$ ipython --no-banner

In [1]: import numpy as np

In [2]: np.set_printoptions(precision=2, suppress=True, linewidth=160)

In [3]: X = np.load("case11.npy")

In [4]: print(X)
[[-0.93 -0.19  0.32]
 [-0.31 -0.08 -0.95]
 [ 0.21 -0.98  0.02]]

In [5]: print(np.linalg.norm(X, axis=0))
[1. 1. 1.]

In [6]: print((X - X.T) / 2)
[[ 0.    0.06  0.06]
 [-0.06  0.    0.02]
 [-0.06 -0.02  0.  ]]

In [7]: print(np.round(np.trace(X), 2))
-0.99

In [8]: print(np.allclose(X @ X.T, X.T @ X))
True

In [9]: print(X @ X)
[[ 0.99 -0.12 -0.11]
 [ 0.12  0.99 -0.04]
 [ 0.11  0.02  0.99]]

In [10]: print(np.linalg.matrix_power(X, 4))
[[ 0.95 -0.24 -0.22]
 [ 0.23  0.97 -0.09]
 [ 0.23  0.03  0.97]]

In [11]: print(np.sort(np.abs(np.linalg.eigvals(X))))
[1. 1. 1.]

In [12]: np.linalg.determinant(X)
---------------------------------------------------------------------------
AttributeError                            Traceback (most recent call last)
Cell In[12], line 1
----> 1 np.linalg.determinant(X)

AttributeError: module 'numpy.linalg' has no attribute 'determinant'

In [13]: print((X + X.T) / 2)
[[-0.93 -0.25  0.26]
 [-0.25 -0.08 -0.96]
 [ 0.26 -0.96  0.02]]

In [14]: r0, r1 = X[0], X[1]

In [15]: print(r0 @ r0)
1.0

In [16]: p = (r0 @ r1) / (r0 @ r0) * r0

In [17]: print(np.outer(r0, r1))
[[ 0.29  0.08  0.88]
 [ 0.06  0.02  0.18]
 [-0.1  -0.03 -0.3 ]]

In [18]: print(p.round(2) + 0)
[0. 0. 0.]

In [19]: print(round(np.linalg.norm(r0 + r1) ** 2 + np.linalg.norm(r0 - r1) ** 2, 2))
4.0

In [20]: print(np.linalg.matrix_rank(np.outer(r0, r1)))
1
